% python3 -q
>>> import numpy as np
>>> import numpy.linalg as la
>>> np.set_printoptions(precision=2, suppress=True, linewidth=200)
>>> K = np.load("sample5.npy")
>>> K
array([[ 0, -2,  2,  0,  1,  0],
       [-2, -2,  3, -2,  3, -3],
       [ 2,  3,  2,  2, -1, -3],
       [ 0, -2,  2,  2,  1,  0],
       [ 1,  3, -1,  1, -2,  4],
       [ 0, -3, -3,  0,  4, -4]])
>>> # symmetric
>>> rng = np.random.default_rng(72380)
>>> idx = rng.permutation(6)
>>> Y = K[:, idx] * rng.choice([-1, 1], 6)
>>> Y
array([[ 0,  0,  1,  2, -2,  0],
       [-2,  3,  3,  3, -2, -2],
       [ 2,  3, -1,  2,  3,  2],
       [ 0,  0,  1,  2, -2,  2],
       [ 1, -4, -2, -1,  3,  1],
       [ 0,  4,  4, -3, -3,  0]])
>>> left, _, Vh = la.svd(K.T @ Y)
>>> idx
array([0, 5, 4, 2, 1, 3])
>>> K - K[0]
array([[ 0,  0,  0,  0,  0,  0],
       [-2,  0,  1, -2,  2, -3],
       [ 2,  5,  0,  2, -2, -3],
       [ 0,  0,  0,  2,  0,  0],
       [ 1,  5, -3,  1, -3,  4],
       [ 0, -1, -5,  0,  3, -4]])
>>> np.round(la.norm(K), 2)
np.float64(13.19)
>>> np.unravel_index(np.abs(K).argmax(), K.shape)
(np.int64(4), np.int64(5))
>>> np.abs(K).max()
np.int64(4)
>>> la.svd(K, compute_uv=False)
array([10.02,  5.77,  5.15,  3.4 ,  1.28,  0.72])
>>> np.count_nonzero(K)
np.int64(29)
>>> K.mean(axis=0)
array([ 0.17, -0.5 ,  0.83,  0.5 ,  1.  , -1.  ])
>>> K.shape
(6, 6)
>>> K.sum(axis=0)
array([ 1, -3,  5,  3,  6, -6])
>>> np.all(la.eigvalsh(K) > 0)
np.False_
>>> w, V = la.eigh(K)
>>> np.round(V.T @ V, 2) + 0
array([[1., 0., 0., 0., 0., 0.],
       [0., 1., 0., 0., 0., 0.],
       [0., 0., 1., 0., 0., 0.],
       [0., 0., 0., 1., 0., 0.],
       [0., 0., 0., 0., 1., 0.],
       [0., 0., 0., 0., 0., 1.]])
>>> np.unique(w.round(6) + 0, return_counts=True)[1]
array([1, 1, 1, 1, 1, 1])
>>> la.eigvalsh(K + 2 * np.eye(6))
array([-8.02, -3.15,  2.72,  3.28,  5.4 ,  7.77])
>>> np.round(V @ np.diag(w) @ V.T, 2) + 0
array([[ 0., -2.,  2.,  0.,  1.,  0.],
       [-2., -2.,  3., -2.,  3., -3.],
       [ 2.,  3.,  2.,  2., -1., -3.],
       [ 0., -2.,  2.,  2.,  1.,  0.],
       [ 1.,  3., -1.,  1., -2.,  4.],
       [ 0., -3., -3.,  0.,  4., -4.]])
>>> w
array([-10.02,  -5.15,   0.72,   1.28,   3.4 ,   5.77])
>>> la.svd(K, compute_uv=False)
array([10.02,  5.77,  5.15,  3.4 ,  1.28,  0.72])
>>> (w > 1e-8).sum(), (w < -1e-8).sum()
(np.int64(4), np.int64(2))
>>> np.round(V.T @ K @ V, 2) + 0
array([[-10.02,   0.  ,   0.  ,   0.  ,   0.  ,   0.  ],
       [  0.  ,  -5.15,   0.  ,   0.  ,   0.  ,   0.  ],
       [  0.  ,   0.  ,   0.72,   0.  ,   0.  ,   0.  ],
       [  0.  ,   0.  ,   0.  ,   1.28,   0.  ,   0.  ],
       [  0.  ,   0.  ,   0.  ,   0.  ,   3.4 ,   0.  ],
       [  0.  ,   0.  ,   0.  ,   0.  ,   0.  ,   5.77]])
>>> la.eigvalsh(K @ K)
array([  0.53,   1.64,  11.56,  26.53,  33.27, 100.47])
>>> E = np.loadtxt("w.csv", delimiter=",")
>>> E
array([[-4.,  0., -4.,  0.],
       [-4., -2., -4., -2.],
       [ 2.,  0.,  2.,  0.],
       [ 2.,  1.,  2.,  1.]])
>>> left, sig, Vh = la.svd(E)
>>> np.argmax(sig[:-1] / (sig[1:] + 1e-6)) + 1
np.int64(2)
>>> Y = left[:, :2] @ np.diag(sig[:2]) @ Vh[:2]
>>> np.round(la.norm(E - Y) / la.norm(E), 2)
np.float64(0.0)
>>> la.matrix_rank(Y)
np.int64(2)
>>> round(float(la.norm(E - Y, 2)), 2), round(float(sig[2]), 2)
(0.0, 0.0)
>>> left, sig, Vh = la.svd(E)
>>> V = Vh[:(sig > 1e-8).sum()]
>>> x = E[1] + -2 * E[3] + rng.integers(2) * np.eye(4)[1]
>>> x
array([-8., -3., -8., -4.])
>>> la.matrix_rank(np.vstack([E, x]))
np.int64(3)
>>> np.allclose(V.T @ V @ x, x)
False
>>> np.diag(V.T @ V)
array([0.5, 0.5, 0.5, 0.5])
>>> r = la.matrix_rank(E)
>>> r
np.int64(2)
>>> ns = la.svd(E)[2][r:].T
>>> [int(la.matrix_rank(np.delete(E, i, axis=0))) for i in range(4)]
[2, 2, 2, 2]
>>> [int(la.matrix_rank(E[:, :j + 1])) for j in range(4)]
[1, 2, 2, 2]
>>> np.allclose(E @ ns, 0)
True
>>> la.matrix_rank(E.T @ E), la.matrix_rank(E @ E.T)
(np.int64(2), np.int64(2))
>>> data = np.load("m.npy")
>>> data
array([[ 1.6 , -0.35,  0.47,  0.29, -0.47],
       [-0.35,  2.2 , -0.87,  0.77, -0.23],
       [ 0.47, -0.87,  1.37,  0.52,  0.01],
       [ 0.29,  0.77,  0.52,  1.01,  0.22],
       [-0.47, -0.23,  0.01,  0.22,  2.83]])
>>> np.abs(np.diag(la.qr(E)[1])) > 1e-9
array([ True,  True, False, False])
>>> np.unique(E.round(6), axis=0).shape
(4, 4)
>>> round(np.trace(la.pinv(E) @ E), 2)
np.float64(2.0)
>>> idx = rng.permutation(4)
>>> idx
array([0, 1, 2, 3])
>>> Y = E[idx][:, idx]
>>> np.diag(Y)
array([-4., -2.,  2.,  1.])
>>> Y
array([[-4.,  0., -4.,  0.],
       [-4., -2., -4., -2.],
       [ 2.,  0.,  2.,  0.],
       [ 2.,  1.,  2.,  1.]])
>>> q, _ = la.qr(np.array([[1.5, -0.1], [1.0, 0.5], [1.1, -0.6], [0.7, 0.4], [1.0, 0.5]]))
>>> J = q @ q.T
>>> J
array([[ 0.43,  0.16,  0.43,  0.1 ,  0.16],
       [ 0.16,  0.35, -0.11,  0.26,  0.35],
       [ 0.43, -0.11,  0.68, -0.11, -0.11],
       [ 0.1 ,  0.26, -0.11,  0.2 ,  0.26],
       [ 0.16,  0.35, -0.11,  0.26,  0.35]])
>>> # applying it twice changes nothing
>>> left, sig, Vh = la.svd(J, full_matrices=False)
>>> np.round(left.T @ J @ Vh.T, 2) + 0
array([[1., 0., 0., 0., 0.],
       [0., 1., 0., 0., 0.],
       [0., 0., 0., 0., 0.],
       [0., 0., 0., 0., 0.],
       [0., 0., 0., 0., 0.]])
>>> round(float(np.sqrt((sig ** 2).sum())), 2), round(float(la.norm(J)), 2)
(1.41, 1.41)
>>> np.round(sig / sig[0], 2) + 0
array([1., 1., 0., 0., 0.])
>>> sig.round(2) + 0
array([1., 1., 0., 0., 0.])
>>> x = np.array([3, 5, 4, 2, 5])
>>> la.eigvalsh(2 * J - np.eye(5))
array([-1., -1., -1.,  1.,  1.])
>>> J @ x
array([4.79, 4.05, 2.72, 2.91, 4.05])
>>> round(float(np.trace(J)), 2)
2.0
>>> J @ J @ x
array([4.79, 4.05, 2.72, 2.91, 4.05])
>>> F = np.load("run15.npy")
>>> F
array([[ 2.,  0.,  0.],
       [ 0., -5., -2.],
       [ 0., -8.,  7.]])
>>> q, R = la.qr(F)
>>> abs(R[0, 0]), np.round(la.norm(F[:, 0]), 2)
(np.float64(2.0), np.float64(2.0))
>>> np.round(q.T @ q, 2) + 0
array([[1., 0., 0.],
       [0., 1., 0.],
       [0., 0., 1.]])
>>> X = np.array([[2, 1, 8],
...     [8, -5, 6],
...     [6, -2, -2],
...     [0, 1, 5],
...     [-8, 4, 13],
...     [-15, -4, 10],
...     [-6, -13, 4],
...     [-5, -17, 0],
...     [1, -15, -7],
...     [-3, -10, -16],
...     [4, -11, -13],
...     [13, -12, -7],
...     [15, -12, -14],
...     [11, -19, -10],
...     [6, -19, -12],
...     [7, -12, -18],
...     [5, -20, -10],
...     [5, -17, -7],
...     [4, -18, -10]])
>>> X
array([[  2,   1,   8],
       [  8,  -5,   6],
       [  6,  -2,  -2],
       [  0,   1,   5],
       [ -8,   4,  13],
       [-15,  -4,  10],
       [ -6, -13,   4],
       [ -5, -17,   0],
       [  1, -15,  -7],
       [ -3, -10, -16],
       [  4, -11, -13],
       [ 13, -12,  -7],
       [ 15, -12, -14],
       [ 11, -19, -10],
       [  6, -19, -12],
       [  7, -12, -18],
       [  5, -20, -10],
       [  5, -17,  -7],
       [  4, -18, -10]])
>>> q, R = la.qr(X)
>>> np.trace(q @ q.T)
np.float64(3.0)
>>> np.allclose(R.T @ R, X.T @ X)
True
>>> q.shape, R.shape
((19, 3), (3, 3))
>>> np.round(la.norm(X) ** 2 / la.norm(X, 2) ** 2, 2)
np.float64(1.29)
>>> round(la.norm(X, "nuc"), 2)
np.float64(121.46)
>>> la.norm(X, axis=1).argmax()
np.int64(13)
>>> np.round(la.norm(X, 2), 2)
np.float64(69.51)
>>> Xc = X - X.mean(axis=0)
>>> V = la.svd(Xc)[2][:1]
>>> Y = Xc - Xc @ V.T @ V
>>> np.round(la.norm(Y) / la.norm(Xc), 2)
np.float64(0.52)
>>> Y.std(axis=0)
array([5.02, 4.33, 2.74])
>>> np.diag(V.T @ V)
array([0.2 , 0.25, 0.55])
>>> np.cov(Xc @ V.T, rowvar=False)
array(148.86)
>>> (Xc @ V.T).std(axis=0)
array([11.88])
>>> W0 = np.load("mat.npy")
>>> W0
array([[ 0.47, -0.53,  0.04,  0.46,  0.53],
       [-0.53,  0.47,  0.04,  0.46,  0.53],
       [ 0.04,  0.04,  1.  , -0.03, -0.04],
       [ 0.46,  0.46, -0.03,  0.6 , -0.46],
       [ 0.53,  0.53, -0.04, -0.46,  0.47]])
>>> w, V = la.eigh(W0)
>>> la.svd(W0, compute_uv=False)
array([1., 1., 1., 1., 1.])
>>> la.eigvalsh(W0 @ W0)
array([1., 1., 1., 1., 1.])
>>> np.unique(w.round(6) + 0, return_counts=True)[1]
array([1, 4])
>>> w
array([-1.,  1.,  1.,  1.,  1.])
>>> Y = np.array([[1, -1, 3], [3, 1, 0], [-4, -5, 0], [-3, 5, 5], [-2, 0, 1]])
>>> la.matrix_rank(np.vstack([W0, Y.T]))
np.int64(5)
>>> np.einsum("ij,ij->i", W0, W0)
array([1., 1., 1., 1., 1.])
>>> np.vstack([W0, Y.T]).shape
(8, 5)
>>> la.matrix_rank(W0 @ Y)
np.int64(3)
>>> np.poly(W0)
array([ 1., -3.,  2.,  2., -3.,  1.])
>>> np.kron(np.eye(2, dtype=int), W0)
array([[ 0.47, -0.53,  0.04,  0.46,  0.53,  0.  , -0.  ,  0.  ,  0.  ,  0.  ],
       [-0.53,  0.47,  0.04,  0.46,  0.53, -0.  ,  0.  ,  0.  ,  0.  ,  0.  ],
       [ 0.04,  0.04,  1.  , -0.03, -0.04,  0.  ,  0.  ,  0.  , -0.  , -0.  ],
       [ 0.46,  0.46, -0.03,  0.6 , -0.46,  0.  ,  0.  , -0.  ,  0.  , -0.  ],
       [ 0.53,  0.53, -0.04, -0.46,  0.47,  0.  ,  0.  , -0.  , -0.  ,  0.  ],
       [ 0.  , -0.  ,  0.  ,  0.  ,  0.  ,  0.47, -0.53,  0.04,  0.46,  0.53],
       [-0.  ,  0.  ,  0.  ,  0.  ,  0.  , -0.53,  0.47,  0.04,  0.46,  0.53],
       [ 0.  ,  0.  ,  0.  , -0.  , -0.  ,  0.04,  0.04,  1.  , -0.03, -0.04],
       [ 0.  ,  0.  , -0.  ,  0.  , -0.  ,  0.46,  0.46, -0.03,  0.6 , -0.46],
       [ 0.  ,  0.  , -0.  , -0.  ,  0.  ,  0.53,  0.53, -0.04, -0.46,  0.47]])
>>> arr = np.load("block10.npy")
>>> arr
array([[ 0.05, -0.32,  0.95],
       [-0.32,  0.89,  0.32],
       [ 0.95,  0.32,  0.05]])
>>> Y = np.array([[0, 1], [1, 0]])
>>> Z = np.kron(Y, arr)
>>> Z.shape
(6, 6)
>>> round(la.norm(Z, 2), 2), round(float(la.norm(Y, 2) * la.norm(arr, 2)), 2)
(np.float64(1.0), 1.0)
>>> idx = rng.permutation(3)
>>> Y = arr[:, idx] * rng.choice([-1, 1], 3)
>>> Y
array([[-0.32,  0.05,  0.95],
       [ 0.89, -0.32,  0.32],
       [ 0.32,  0.95,  0.05]])
>>> left, _, Vh = la.svd(arr.T @ Y)
>>> np.round(la.lstsq(arr, Y)[0], 2) + 0
array([[0., 1., 0.],
       [1., 0., 0.],
       [0., 0., 1.]])
>>> np.round(left @ Vh, 2) + 0
array([[0., 1., 0.],
       [1., 0., 0.],
       [0., 0., 1.]])
>>> idx
array([1, 0, 2])
>>> w, V = la.eigh(arr)
>>> np.unique(w.round(6) + 0, return_counts=True)[1]
array([1, 2])
>>> la.eigvalsh(arr + -2 * np.eye(3))
array([-3., -1., -1.])
>>> la.eigvalsh(arr @ arr)
array([1., 1., 1.])
>>> V @ np.diag(w) @ V.T
array([[ 0.05, -0.32,  0.95],
       [-0.32,  0.89,  0.32],
       [ 0.95,  0.32,  0.05]])
>>> w.sum(), np.trace(arr)
(np.float64(1.0), np.float64(1.0))
